$ ipython --no-banner

In [1]: import numpy as np

In [2]: np.set_printoptions(precision=2, suppress=True, linewidth=100, legacy="1.25")

In [3]: X = np.load("test19.npy")

In [4]: X
Out[4]: 
array([[-0.7 ,  0.16, -0.03, -0.17],
       [ 0.07, -0.15,  0.39, -0.74],
       [ 0.53,  0.29, -0.2 ,  0.21],
       [-0.14,  0.87,  0.32,  0.06],
       [-0.39, -0.31,  0.24,  0.58],
       [ 0.25, -0.1 ,  0.8 ,  0.21]])

In [5]: q, V = np.linalg.qr(X[:, :1])[0], np.linalg.qr(X[:, 1:])[0]

In [6]: s = np.linalg.svd(q.T @ V, compute_uv=False)

In [7]: s.round(2) + 0
Out[7]: array([0.])

In [8]: x = np.array([4, 5, 3, 5])

In [9]: h = np.maximum(X @ x, 0)

In [10]: np.tanh(X @ x)
Out[10]: array([-0.99, -0.99,  1.  ,  1.  ,  0.5 ,  1.  ])

In [11]: X.T @ h
Out[11]: array([2.14, 5.02, 4.08, 2.3 ])

In [12]: x = np.array([-5, 8, 6, 2])

In [13]: rhs = X @ x

In [14]: beta, lr = np.zeros(4), 1 / np.linalg.norm(X, 2) ** 2

In [15]: for i in range(4):
    ...:     beta -= lr * X.T @ (X @ beta - rhs)
    ...:     if i % 1 == 0: print(i, round(np.linalg.norm(X @ beta - rhs), 2))
    ...: 
0 0.0
1 0.0
2 0.0
3 0.0

In [16]: np.round(np.linalg.cond(X), 2)
Out[16]: 1.0

In [17]: q, Rm = np.linalg.qr(X)

In [18]: np.round(q.T @ q, 2) + 0
Out[18]: 
array([[1., 0., 0., 0.],
       [0., 1., 0., 0.],
       [0., 0., 1., 0.],
       [0., 0., 0., 1.]])

In [19]: Rm.round(2) + 0
Out[19]: 
array([[1., 0., 0., 0.],
       [0., 1., 0., 0.],
       [0., 0., 1., 0.],
       [0., 0., 0., 1.]])

In [20]: q
Out[20]: 
array([[-0.7 ,  0.16, -0.03, -0.17],
       [ 0.07, -0.15,  0.39, -0.74],
       [ 0.53,  0.29, -0.2 ,  0.21],
       [-0.14,  0.87,  0.32,  0.06],
       [-0.39, -0.31,  0.24,  0.58],
       [ 0.25, -0.1 ,  0.8 ,  0.21]])

In [21]: abs(Rm[0, 0]), round(np.linalg.norm(X[:, 0]), 2)
Out[21]: (1.0, 1.0)

In [22]: T = np.stack([q, -1 * q, q[::-1]])

In [23]: np.linalg.norm(T, axis=(1, 2))
Out[23]: array([2., 2., 2.])

In [24]: data = np.load("run14.npy")

In [25]: data
Out[25]: 
array([[ 3.2 , -0.25, -2.11,  1.95, -2.08, -2.17,  2.48],
       [ 2.86, -0.57, -5.01,  1.02, -1.87, -1.03,  2.97],
       [ 2.13, -0.73, -1.93,  1.21, -1.84, -1.95,  2.09],
       [ 0.91, -0.08, -0.74,  3.66,  0.52, -2.06, -1.01],
       [ 0.44, -0.15,  0.33,  0.11, -0.56, -0.57,  0.48],
       [ 0.16, -0.66,  0.21,  0.09, -0.76, -1.03,  0.54],
       [ 1.27, -1.24,  0.86,  0.44, -2.3 , -2.7 ,  1.85]])

In [26]: U, s, vt = np.linalg.svd(data)

In [27]: V = vt[:(s > 1e-8).sum()]

In [28]: rng = np.random.default_rng(64)

In [29]: x = data[5] + 2 * data[3] + rng.integers(2) * np.eye(7)[4]

In [30]: x
Out[30]: array([ 1.98, -0.82, -1.27,  7.41,  1.28, -5.15, -1.48])

In [31]: V.T @ V
Out[31]: 
array([[ 0.58,  0.31, -0.01,  0.21, -0.16,  0.01,  0.27],
       [ 0.31,  0.45,  0.13,  0.09,  0.14,  0.32, -0.03],
       [-0.01,  0.13,  0.95, -0.08, -0.07, -0.1 , -0.09],
       [ 0.21,  0.09, -0.08,  0.69,  0.15, -0.29, -0.22],
       [-0.16,  0.14, -0.07,  0.15,  0.33,  0.2 , -0.33],
       [ 0.01,  0.32, -0.1 , -0.29,  0.2 ,  0.58, -0.04],
       [ 0.27, -0.03, -0.09, -0.22, -0.33, -0.04,  0.43]])

In [32]: np.allclose(V.T @ V @ x, x)
Out[32]: False

In [33]: np.round(np.linalg.norm(x - V.T @ V @ x), 2)
Out[33]: 0.82

In [34]: r = np.linalg.matrix_rank(data)

In [35]: r
Out[35]: 4

In [36]: N = np.linalg.svd(data)[2][r:].T

In [37]: np.allclose(data @ N, 0)
Out[37]: True

In [38]: np.round(data @ N, 2) + 0
Out[38]: 
array([[0., 0., 0.],
       [0., 0., 0.],
       [0., 0., 0.],
       [0., 0., 0.],
       [0., 0., 0.],
       [0., 0., 0.],
       [0., 0., 0.]])

In [39]: [int(np.linalg.matrix_rank(data[:, :j + 1])) for j in range(7)]
Out[39]: [1, 2, 3, 4, 4, 4, 4]

In [40]: [int(np.linalg.matrix_rank(np.delete(data, i, axis=0))) for i in range(7)]
Out[40]: [4, 4, 4, 4, 4, 4, 4]

In [41]: out = data + rng.integers(-2, 3, (7, 4)) @ rng.integers(-2, 3, (4, 7))

In [42]: out
Out[42]: 
array([[ 1.2 ,  1.75,  1.89,  3.95,  1.92,  1.83,  1.48],
       [ 1.86,  0.43, -9.01, -1.98, -3.87, -1.03,  0.97],
       [ 0.13,  1.27, -3.93,  1.21,  6.16,  4.05, -1.91],
       [ 7.91, -6.08, -1.74,  6.66,  0.52, -6.06,  3.99],
       [-7.56,  4.85, -2.67, -3.89,  5.44,  1.43, -6.52],
       [ 4.16, -4.66, -3.79,  0.09, -0.76, -5.03,  2.54],
       [ 1.27,  0.76, -2.14, -0.56, -0.3 ,  4.3 , -1.15]])

In [43]: np.linalg.matrix_rank(out - data, tol=1e-8)
Out[43]: 4

In [44]: x = np.array([-2, -2, -1, -5, 4, 3, 5])

In [45]: h = np.maximum(out @ x, 0)

In [46]: np.maximum(out @ x, 0) - np.maximum(-out @ x, 0)
Out[46]: array([ -6.97,   0.61,  22.32, -31.37,  20.99,  -1.09,   6.83])

In [47]: h
Out[47]: array([ 0.  ,  0.61, 22.32,  0.  , 20.99,  0.  ,  6.83])

In [48]: np.tanh(out @ x)
Out[48]: array([-1.  ,  0.54,  1.  , -1.  ,  1.  , -0.8 ,  1.  ])

In [49]: out.T @ h
Out[49]: array([-145.97,  135.6 , -163.87,  -59.68,  247.27,  149.15, -186.75])

In [50]: np.flatnonzero(h > 1e-9)
Out[50]: array([1, 2, 4, 6])

In [51]: W0 = np.loadtxt("layer7.csv", delimiter=",")

In [52]: W0
Out[52]: 
array([[ 2.4 ,  0.99, -0.96,  2.79],
       [-1.64,  1.39,  0.46,  1.59],
       [-0.58,  3.27, -1.15, -0.86],
       [-0.26, -0.31, -1.14, -0.24],
       [ 1.05,  2.27,  0.39, -1.42],
       [-1.24,  0.32, -1.01,  0.46],
       [ 2.76, -0.41, -0.46, -1.86],
       [-0.78,  0.  , -0.04,  1.25],
       [-0.48,  1.38,  3.21,  0.44]])

In [53]: P = W0 @ np.linalg.solve(W0.T @ W0, W0.T)

In [54]: P.round(2) + 0
Out[54]: 
array([[ 0.96,  0.1 , -0.01, -0.05,  0.01, -0.04,  0.08,  0.11, -0.05],
       [ 0.1 ,  0.3 ,  0.16, -0.03, -0.03,  0.12, -0.33,  0.14,  0.17],
       [-0.01,  0.16,  0.71,  0.09,  0.36,  0.18, -0.03, -0.03, -0.09],
       [-0.05, -0.03,  0.09,  0.1 , -0.06,  0.1 , -0.01,  0.01, -0.26],
       [ 0.01, -0.03,  0.36, -0.06,  0.42, -0.09,  0.22, -0.13,  0.19],
       [-0.04,  0.12,  0.18,  0.1 , -0.09,  0.18, -0.19,  0.07, -0.2 ],
       [ 0.08, -0.33, -0.03, -0.01,  0.22, -0.19,  0.48, -0.19, -0.11],
       [ 0.11,  0.14, -0.03,  0.01, -0.13,  0.07, -0.19,  0.1 ,  0.  ],
       [-0.05,  0.17, -0.09, -0.26,  0.19, -0.2 , -0.11,  0.  ,  0.73]])

In [55]: P @ W0[:, 0]
Out[55]: array([ 2.4 , -1.64, -0.58, -0.26,  1.05, -1.24,  2.76, -0.78, -0.48])

In [56]: np.trace(P)
Out[56]: 4.0

In [57]: round(float(np.linalg.norm(P, 2) / np.linalg.norm(P)), 2)
Out[57]: 0.5

In [58]: np.linalg.cond(P) > 100
Out[58]: True

In [59]: q, V = np.linalg.qr(W0[:, :2])[0], np.linalg.qr(W0[:, 2:])[0]

In [60]: s = np.linalg.svd(q.T @ V, compute_uv=False)

In [61]: (s > 0.9).sum()
Out[61]: 0

In [62]: s
Out[62]: array([0.27, 0.04])

In [63]: idx = rng.permutation(4)

In [64]: out = W0[:, idx] * rng.choice([-1, 1], 4)

In [65]: out
Out[65]: 
array([[ 0.99,  2.4 , -0.96, -2.79],
       [ 1.39, -1.64,  0.46, -1.59],
       [ 3.27, -0.58, -1.15,  0.86],
       [-0.31, -0.26, -1.14,  0.24],
       [ 2.27,  1.05,  0.39,  1.42],
       [ 0.32, -1.24, -1.01, -0.46],
       [-0.41,  2.76, -0.46,  1.86],
       [ 0.  , -0.78, -0.04, -1.25],
       [ 1.38, -0.48,  3.21, -0.44]])

In [66]: U, _, vt = np.linalg.svd(W0.T @ out)

In [67]: np.round(np.linalg.lstsq(W0, out)[0], 2) + 0
Out[67]: 
array([[ 0.,  1.,  0.,  0.],
       [ 1.,  0.,  0.,  0.],
       [ 0.,  0.,  1.,  0.],
       [ 0.,  0.,  0., -1.]])

In [68]: np.round(U @ vt, 2) + 0
Out[68]: 
array([[ 0.,  1.,  0.,  0.],
       [ 1.,  0.,  0.,  0.],
       [ 0.,  0.,  1.,  0.],
       [ 0.,  0.,  0., -1.]])

In [69]: feats = np.loadtxt("dump.csv", delimiter=",")

In [70]: feats
Out[70]: 
array([[-4., -1., -2.],
       [ 6.,  9.,  8.],
       [-3.,  0., -1.],
       [ 5.,  8.,  7.],
       [ 9., 12., 11.],
       [ 0.,  3.,  2.],
       [11., 14., 13.],
       [11., 14., 13.],
       [ 3.,  6.,  5.]])

In [71]: np.linalg.lstsq(feats[:-1].T, feats[-1])[2]
Out[71]: 2

In [72]: np.abs(np.diag(np.linalg.qr(feats)[1])) > 1e-9
Out[72]: array([ True,  True, False])

In [73]: C2 = feats.T @ feats

In [74]: (feats @ feats.T).shape
Out[74]: (9, 9)

In [75]: np.diag(C2)
Out[75]: array([418., 727., 606.])

In [76]: U, s, vt = np.linalg.svd(feats)

In [77]: V = vt[:(s > 1e-8).sum()]

In [78]: x = feats[5] + 3 * feats[6] + rng.integers(2) * np.eye(3)[1]

In [79]: x
Out[79]: array([33., 45., 41.])

In [80]: np.round(np.linalg.norm(x - V.T @ V @ x), 2)
Out[80]: 0.0

In [81]: np.diag(V.T @ V)
Out[81]: array([0.93, 0.71, 0.36])

In [82]: out = np.c_[W0[:, :2] @ np.array([[-1, -1], [0, -1]]), np.array([1, 3, 9, 0, 8, 5, 9, 2, 6])]

In [83]: out
Out[83]: 
array([[-2.4 , -3.39,  1.  ],
       [ 1.64,  0.25,  3.  ],
       [ 0.58, -2.69,  9.  ],
       [ 0.26,  0.57,  0.  ],
       [-1.05, -3.32,  8.  ],
       [ 1.24,  0.92,  5.  ],
       [-2.76, -2.35,  9.  ],
       [ 0.78,  0.78,  2.  ],
       [ 0.48, -0.9 ,  6.  ]])

In [84]: np.linalg.matrix_rank(out)
Out[84]: 3

In [85]: np.linalg.norm(np.linalg.qr(W0)[0].T @ out, axis=0) ** 2 / ((out ** 2).sum(axis=0) + 1e-12)
Out[85]: array([1.  , 1.  , 0.68])

In [86]: arr = np.loadtxt("x.csv", delimiter=",")

In [87]: arr
Out[87]: 
array([[-2.,  0.,  4.,  2.],
       [-3.,  0.,  6.,  3.],
       [-3.,  0.,  6.,  3.],
       [-3.,  0.,  6.,  3.],
       [-2.,  0.,  4.,  2.],
       [ 2.,  0., -4., -2.],
       [ 0.,  0.,  0.,  0.]])

In [88]: U, s, vt = np.linalg.svd(arr)

In [89]: np.argmax(s[:-1] / (s[1:] + 1e-6)) + 1
Out[89]: 1

In [90]: out = U[:, :1] @ np.diag(s[:1]) @ vt[:1]

In [91]: np.linalg.matrix_rank(out)
Out[91]: 1

In [92]: np.round(np.abs(arr - out).max(), 2)
Out[92]: 0.0

In [93]: round(float(np.linalg.norm(arr - out, 2)), 2), np.round(s[1], 2)
Out[93]: (0.0, 0.0)

In [94]: out
Out[94]: 
array([[-2.,  0.,  4.,  2.],
       [-3.,  0.,  6.,  3.],
       [-3.,  0.,  6.,  3.],
       [-3.,  0.,  6.,  3.],
       [-2.,  0.,  4.,  2.],
       [ 2.,  0., -4., -2.],
       [ 0.,  0.,  0.,  0.]])

In [95]: U, s, vt = np.linalg.svd(arr)

In [96]: V = vt[:(s > 1e-8).sum()]

In [97]: x = arr[1] + -2 * arr[2] + rng.integers(2) * np.eye(4)[3]

In [98]: x
Out[98]: array([ 3.,  0., -6., -2.])

In [99]: np.diag(V.T @ V)
Out[99]: array([0.17, 0.  , 0.67, 0.17])

In [100]: np.linalg.matrix_rank(arr, rtol=0.1)
Out[100]: 1

In [101]: np.argsort(-np.linalg.norm(arr, axis=0).round(6), kind="stable")[:3]
Out[101]: array([2, 0, 3])

In [102]: np.linalg.cond(arr) > 100
Out[102]: True

In [103]: round(np.linalg.norm(arr, 2) / np.linalg.norm(arr), 2)
Out[103]: 1.0

In [104]: round(np.trace(np.linalg.pinv(arr) @ arr), 2)
Out[104]: 1.0

In [105]: np.unique(arr.round(6), axis=0).shape
Out[105]: (4, 4)
